$ python -q
>>> import numpy as np
>>> from numpy import linalg as LA
>>> np.set_printoptions(precision=1, suppress=True, linewidth=120)
>>> rd = lambda a: np.round(a, 1) + 0
>>> ang = np.deg2rad(65)
>>> F = np.eye(5)
>>> F[np.ix_([3, 2], [3, 2])] = [[np.cos(ang), -np.sin(ang)], [np.sin(ang), np.cos(ang)]]
>>> rd(F)
array([[ 1. ,  0. ,  0. ,  0. ,  0. ],
       [ 0. ,  1. ,  0. ,  0. ,  0. ],
       [ 0. ,  0. ,  0.4,  0.9,  0. ],
       [ 0. ,  0. , -0.9,  0.4,  0. ],
       [ 0. ,  0. ,  0. ,  0. ,  1. ]])
>>> vec = np.array([-2, -1, -3, -3, 3])
>>> y = F @ vec
>>> coef, lr = np.zeros(5), 1 / LA.norm(F, 2) ** 2
>>> for i in range(12):
...     coef -= lr * F.T @ (F @ coef - y)
...     if i % 2 == 0: print(i, round(LA.norm(F @ coef - y), 1))
... 
0 0.0
2 0.0
4 0.0
6 0.0
8 0.0
10 0.0
>>> rd(LA.cond(F))
np.float64(1.0)
>>> feats = np.arange(15).reshape(5, 3) + 5
>>> feats
array([[ 5,  6,  7],
       [ 8,  9, 10],
       [11, 12, 13],
       [14, 15, 16],
       [17, 18, 19]])
>>> # rank 2
>>> A2 = feats / np.sqrt((feats ** 2).mean(axis=1, keepdims=True))
>>> rd(LA.norm(A2, axis=1))
array([1.7, 1.7, 1.7, 1.7, 1.7])
>>> LA.matrix_rank(A2) == LA.matrix_rank(feats)
np.True_
>>> rd(A2[0])
array([0.8, 1. , 1.2])
>>> vec = np.array([2, -1, 2])
>>> feats @ np.ones(3)
array([18., 27., 36., 45., 54.])
>>> np.einsum("ij,j->i", feats, vec)
array([18, 27, 36, 45, 54])
>>> (feats @ vec).argmax()
np.int64(4)
>>> (feats * vec).sum(axis=1)
array([18, 27, 36, 45, 54])
>>> vec @ feats
Traceback (most recent call last):
  File "<python-input-25>", line 1, in <module>
    vec @ feats
    ~~~~^~~~~~~
ValueError: matmul: Input operand 1 has a mismatch in its core dimension 0, with gufunc signature (n?,k),(k,m?)->(n?,m?) (size 5 is different from 3)
>>> LA.norm(feats @ vec) <= LA.norm(feats, 2) * LA.norm(vec) + 1e-9
np.True_
>>> np.sign((feats @ vec).round(6))
array([1, 1, 1, 1, 1])
>>> feats @ vec
array([18, 27, 36, 45, 54])
>>> feats * vec
array([[ 10,  -6,  14],
       [ 16,  -9,  20],
       [ 22, -12,  26],
       [ 28, -15,  32],
       [ 34, -18,  38]])
>>> LA.cond(feats) > 100
np.True_
>>> rd(LA.norm(feats, 2) / LA.norm(feats))
np.float64(1.0)
>>> left, s, Vh = LA.svd(feats)
>>> vecs = Vh[:(s > 1e-8).sum()]
>>> rng = np.random.default_rng(477)
>>> vec = feats[0] + 2 * feats[4] + rng.integers(2) * np.eye(3)[2]
>>> vec
array([39., 42., 46.])
>>> rd(LA.norm(vec - vecs.T @ vecs @ vec))
np.float64(0.4)
>>> rd(np.diag(vecs.T @ vecs))
array([0.8, 0.3, 0.8])
>>> W0 = np.load("run6.npy")
>>> W0
array([[ 18, -21, -21],
       [-19,  15,  15],
       [-10,   9,   9]])
>>> # looks like rank 2
>>> lab = rng.permutation(3)
>>> lab
array([2, 0, 1])
>>> A2 = W0[lab][:, lab]
>>> rd(np.sort(np.abs(LA.eigvals(A2))))
array([ 0. ,  3.9, 45.9])
>>> T = np.stack([W0, -1 * W0, W0[::-1]])
>>> LA.matrix_rank(T)
array([2, 2, 2])
>>> LA.matrix_rank(T.reshape(3, -1))
np.int64(2)
>>> (T @ W0.T).shape
(3, 3, 3)
>>> np.einsum("bij,cij->bc", T, T)
array([[ 2279, -2279,  -305],
       [-2279,  2279,   305],
       [ -305,   305,  2279]])
>>> rd(LA.det(T))
array([0., 0., 0.])
>>> LA.matrix_rank(W0, rtol=0.1)
np.int64(1)
>>> [round(float(x), 1) for x in LA.svd(W0, compute_uv=False)[:3]]
[47.6, 4.1, 0.0]
>>> rd(LA.norm(W0, 2) / LA.norm(W0))
np.float64(1.0)
>>> np.argsort(-LA.norm(W0, axis=0).round(6), kind="stable")[:3]
array([0, 1, 2])
>>> X = np.load("dump.npy")
>>> X
array([[ 0,  3, -7, -2,  2],
       [-3,  0,  7,  5,  3],
       [ 7, -7,  0,  1,  3],
       [ 2, -5, -1,  0,  3],
       [-2, -3, -3, -3,  0]])
>>> vec = np.array([-1, -2, -2, 1, -1])
>>> rd(LA.eigvals(X).real)
array([0., 0., 0., 0., 0.])
>>> rd(LA.det(X))
np.float64(0.0)
>>> Q = LA.solve(np.eye(5) - X, np.eye(5) + X)
>>> rd(Q @ Q.T)
array([[1., 0., 0., 0., 0.],
       [0., 1., 0., 0., 0.],
       [0., 0., 1., 0., 0.],
       [0., 0., 0., 1., 0.],
       [0., 0., 0., 0., 1.]])
>>> rd(LA.det(Q))
np.float64(1.0)
>>> left, s, Vh = LA.svd(X)
>>> vecs = Vh[:(s > 1e-8).sum()]
>>> vec = X[1] + 3 * X[3] + rng.integers(2) * np.eye(5)[0]
>>> vec
array([  4., -15.,   4.,   5.,  12.])
>>> rd(LA.norm(vec - vecs.T @ vecs @ vec))
np.float64(0.2)
>>> LA.matrix_rank(np.vstack([X, vec]))
np.int64(5)
>>> rd(np.diag(vecs.T @ vecs))
array([1. , 1. , 0.8, 0.4, 0.8])
>>> rank = LA.matrix_rank(X)
>>> rank
np.int64(4)
>>> N = LA.svd(X)[2][rank:].T
>>> rd(N[:, 0] / N[np.abs(N[:, 0]).round(6).argmax(), 0])
array([-0.2, -0.3, -0.6,  1. , -0.5])
>>> np.allclose(X @ N, 0)
True
>>> rd(X @ N)
array([[0.],
       [0.],
       [0.],
       [0.],
       [0.]])
>>> [int(LA.matrix_rank(np.delete(X, i, axis=0))) for i in range(5)]
[4, 4, 4, 4, 4]
>>> N.shape
(5, 1)
>>> M = np.cumsum(np.array([[0, 2, 3],
...     [3, 0, 3],
...     [-3, -2, 3],
...     [-2, 0, -1],
...     [-2, 2, -3],
...     [3, -3, -2],
...     [-1, 2, 1],
...     [1, -2, 1],
...     [-2, 2, -3],
...     [-3, 3, -3],
...     [-1, -2, -1]]), axis=0)
>>> M
array([[ 0,  2,  3],
       [ 3,  2,  6],
       [ 0,  0,  9],
       [-2,  0,  8],
       [-4,  2,  5],
       [-1, -1,  3],
       [-2,  1,  4],
       [-1, -1,  5],
       [-3,  1,  2],
       [-6,  4, -1],
       [-7,  2, -2]])
>>> vec = np.array([1, 4, -1])
>>> y = M @ vec
>>> rd(LA.lstsq(M, y)[0])
array([ 1.,  4., -1.])
>>> rd(LA.solve(M.T @ M, M.T @ y))
array([ 1.,  4., -1.])
>>> y
array([  5,   5,  -9, -10,  -1,  -8,  -2, -10,  -1,  11,   3])
>>> y = y + 0.1 * rng.normal(size=11)
>>> rd(y)
array([  4.9,   5. ,  -8.9, -10.1,  -0.8,  -7.9,  -2. , -10.1,  -1. ,  11.1,   2.9])
>>> coef, *_ = LA.lstsq(M, y)
>>> [round(float(LA.norm(LA.solve(M.T @ M + lam * np.eye(3), M.T @ y))), 2) for lam in (0, 1, 10, 100)]
[4.25, 4.04, 2.86, 0.93]
>>> coef.round()
array([ 1.,  4., -1.])
>>> rd(coef)
array([ 1.,  4., -1.])
>>> lab = M[:, 2] > np.median(M[:, 2])
>>> f = M[lab].mean(axis=0) - M[~lab].mean(axis=0)
>>> rd(f)
array([ 2.4, -0.9,  5.1])
>>> np.argsort(-np.abs(f).round(6), kind="stable")
array([2, 0, 1])
>>> E = np.loadtxt("data.csv", delimiter=",")
>>> E
array([[-1.,  1.,  0.,  0.],
       [ 1.,  0.,  0.,  0.],
       [ 0.,  0., -1.,  1.],
       [ 0.,  0.,  1.,  0.]])
>>> # symmetric, so the eigenvalues are real
>>> vals, vecs = LA.eigh(E)
>>> rd(vecs.T @ vecs)
array([[1., 0., 0., 0.],
       [0., 1., 0., 0.],
       [0., 0., 1., 0.],
       [0., 0., 0., 1.]])
>>> rd(LA.eigvalsh(E + -1 * np.eye(4)))
array([-2.6, -2.6, -0.4, -0.4])
>>> (vals > 1e-8).sum(), (vals < -1e-8).sum()
(np.int64(2), np.int64(2))
>>> np.unique(vals.round(6) + 0, return_counts=True)[1]
array([2, 2])
>>> A2 = E[0, 0] * E[1:] - np.outer(E[1:, 0], E[0])
>>> A2
array([[ 0., -1., -0., -0.],
       [ 0., -0.,  1., -1.],
       [ 0., -0., -1., -0.]])
>>> LA.matrix_rank(A2), LA.matrix_rank(E)
(np.int64(3), np.int64(4))
>>> E[:, 0] / E[0, 0]
array([ 1., -1., -0., -0.])
>>> np.flatnonzero(~A2.round(6).any(axis=1))
array([], dtype=int64)
>>> w1 = np.array([[3, 2, 1], [0, 0, 3], [0, 2, 3], [1, 0, 2]])
>>> coef = np.array([-2, -3, -2])
>>> hid = np.maximum(E @ w1 + coef, 0)
>>> LA.matrix_rank(hid)
np.int64(2)
>>> hid
array([[0., 0., 0.],
       [1., 0., 0.],
       [0., 0., 0.],
       [0., 0., 1.]])
>>> rd((hid > 0).mean(axis=0))
array([0.2, 0. , 0.2])
>>> (hid > 0).astype(int)
array([[0, 0, 0],
       [1, 0, 0],
       [0, 0, 0],
       [0, 0, 1]])
>>> C = np.array([[4, -1, 1], [8, 3, 0], [7, 2, -1]])
>>> w1 @ C
array([[35,  5,  2],
       [21,  6, -3],
       [37, 12, -3],
       [18,  3, -1]])
>>> (hid @ C).round(6).argmax(axis=1)
array([0, 0, 0, 0])
>>> f, r1 = E[1], E[2]
>>> f @ f
np.float64(1.0)
>>> pr = (f @ r1) / (f @ f) * f
>>> np.outer(f, r1)
array([[ 0.,  0., -1.,  1.],
       [ 0.,  0., -0.,  0.],
       [ 0.,  0., -0.,  0.],
       [ 0.,  0., -0.,  0.]])
>>> r1 - pr
array([ 0.,  0., -1.,  1.])
>>> data = np.load("arr.npy")
>>> data
array([[ 1.5,  0.6, -1. ],
       [ 3.5,  2.3, -2.5],
       [ 2.5,  1.3, -2.5],
       [ 1.1,  0.1, -0.7],
       [ 0.8,  0.7, -0.4],
       [-1.1, -0.8,  2. ],
       [-2.5, -0.5,  2.3],
       [-1.5, -0.1,  1.6],
       [-0.8, -0.6,  1.2],
       [-2.2, -0.9,  1.9],
       [ 2.5,  1.2, -2.6],
       [ 4.2,  2.3, -4.8],
       [-1.1, -0.2,  0.8],
       [ 1.2,  0.6, -0.8],
       [-2. , -0.9,  2.3],
       [ 2. ,  1.1, -2.9],
       [-0.9, -0.5,  1.5],
       [ 0.6,  0.5, -0.6],
       [ 0.4,  0.1, -0.7],
       [ 1.8, -0.1, -1.6],
       [ 3.1,  1.9, -3.2],
       [-0.1,  0. ,  0. ],
       [ 1.6,  0.4, -1.7],
       [ 0.5, -0.2, -0.5],
       [ 1.2,  0.3, -1.6],
       [ 2.2,  1.6, -3. ]])
>>> G = np.cov(data, rowvar=False)
>>> rd(np.corrcoef(data[:, 2], data[:, 0])[0, 1])
np.float64(-1.0)
>>> G.shape
(3, 3)
>>> np.argwhere(np.triu(np.abs(np.corrcoef(data.T)) > 0.8, 1))
array([[0, 1],
       [0, 2],
       [1, 2]])
>>> vec = np.array([0, 5, 2])
>>> y = data @ vec
>>> rd(LA.pinv(data) @ data)
array([[1., 0., 0.],
       [0., 1., 0.],
       [0., 0., 1.]])
>>> y = y + 0.1 * rng.normal(size=26)
>>> rd(y)
array([ 0.9,  6.3,  1.5, -0.9,  2.7, -0.1,  2.1,  2.6, -0.6, -0.8,  0.6,  1.7,  0.6,  1.4,  0. , -0.3,  0.5,  1.4,
       -0.6, -3.7,  3. , -0.1, -1.5, -1.8, -1.8,  2.1])
>>> coef, *_ = LA.lstsq(data, y)
>>> [round(float(LA.norm(LA.solve(data.T @ data + lam * np.eye(3), data.T @ y))), 2) for lam in (0, 1, 10, 100)]
[5.31, 4.11, 1.37, 0.24]
>>> coef.round()
array([-0.,  5.,  2.])
>>> rd(LA.norm(y - data @ coef))
np.float64(0.5)
>>> vec = np.array([-2, 0, -1])
>>> h = np.maximum(data @ vec, 0)
>>> data * (h > 1e-9)[:, None]
array([[ 0. ,  0. , -0. ],
       [ 0. ,  0. , -0. ],
       [ 0. ,  0. , -0. ],
       [ 0. ,  0. , -0. ],
       [ 0. ,  0. , -0. ],
       [-1.1, -0.8,  2. ],
       [-2.5, -0.5,  2.3],
       [-1.5, -0.1,  1.6],
       [-0.8, -0.6,  1.2],
       [-2.2, -0.9,  1.9],
       [ 0. ,  0. , -0. ],
       [ 0. ,  0. , -0. ],
       [-1.1, -0.2,  0.8],
       [ 0. ,  0. , -0. ],
       [-2. , -0.9,  2.3],
       [ 0. ,  0. , -0. ],
       [-0.9, -0.5,  1.5],
       [ 0. ,  0. , -0. ],
       [ 0. ,  0. , -0. ],
       [ 0. , -0. , -0. ],
       [ 0. ,  0. , -0. ],
       [-0.1,  0. ,  0. ],
       [ 0. ,  0. , -0. ],
       [ 0. , -0. , -0. ],
       [ 0. ,  0. , -0. ],
       [ 0. ,  0. , -0. ]])
>>> hat = data @ LA.solve(data.T @ data, data.T)
>>> rd(hat @ data[:, 2])
array([-1. , -2.5, -2.5, -0.7, -0.4,  2. ,  2.3,  1.6,  1.2,  1.9, -2.6, -4.8,  0.8, -0.8,  2.3, -2.9,  1.5, -0.6,
       -0.7, -1.6, -3.2,  0. , -1.7, -0.5, -1.6, -3. ])
>>> Xs = data - data.mean(axis=0)
>>> vecs = LA.svd(Xs)[2][:1]
>>> A2 = Xs - Xs @ vecs.T @ vecs
>>> rd(A2.std(axis=0))
array([0.2, 0.3, 0.2])
>>> rd(np.cov(Xs @ vecs.T, rowvar=False))
np.float64(7.7)
>>> K = np.load("mat.npy")
>>> K
array([[-0.7, -4.6,  1.8],
       [-3.7, -3. ,  1.7],
       [-1.3,  3. ,  3.7],
       [-4.8,  0.5,  1.3],
       [ 0.5,  2.4, -4.4],
       [ 3.8, -3.1, -0.9],
       [ 3.1, -3.8, -0.7],
       [ 3. ,  2.8, -2.9],
       [-2.6,  4.2,  0.4],
       [-2.3, -4.2,  1.6],
       [ 0. , -2.3, -4.4],
       [-2.6,  3.2,  2.8],
       [-4.1,  2.7, -1. ],
       [-3.7, -0.3, -3.3],
       [-0.1, -3.7, -3.3],
       [-4.1, -2.5, -1.4],
       [-2. , -4.5, -0.4],
       [ 0.6,  4.9, -0.5],
       [-1.2,  1.4, -4.6]])
>>> hat = np.triu(np.array([[0, -2, 0, -2, 0],
...     [0, 0, -2, -2, -1],
...     [0, 2, 0, 2, -2],
...     [1, -2, 1, -2, -2],
...     [0, 1, 1, 0, -1]]), 1) + np.eye(5)
>>> A2 = hat @ F @ LA.inv(hat)
>>> rd(np.trace(A2)), rd(np.trace(F))
(np.float64(3.8), np.float64(3.8))
>>> rd(hat @ F - F @ hat)
array([[ 0. ,  0. ,  1.8,  1.2,  0. ],
       [ 0. ,  0. ,  3. , -0.7,  0. ],
       [ 0. ,  0. , -1.8,  0. ,  0.7],
       [ 0. ,  0. ,  0. ,  1.8, -3. ],
       [ 0. ,  0. ,  0. ,  0. ,  0. ]])
>>> rd(A2)
array([[ 1. ,  0. ,  1.8, -2.5, -1.3],
       [ 0. ,  1. ,  3. , -6.6, -7.3],
       [ 0. ,  0. , -1.4,  4.5,  4.3],
       [ 0. ,  0. , -0.9,  2.2,  0.7],
       [ 0. ,  0. ,  0. ,  0. ,  1. ]])
>>> LA.matrix_rank(A2)
np.int64(5)
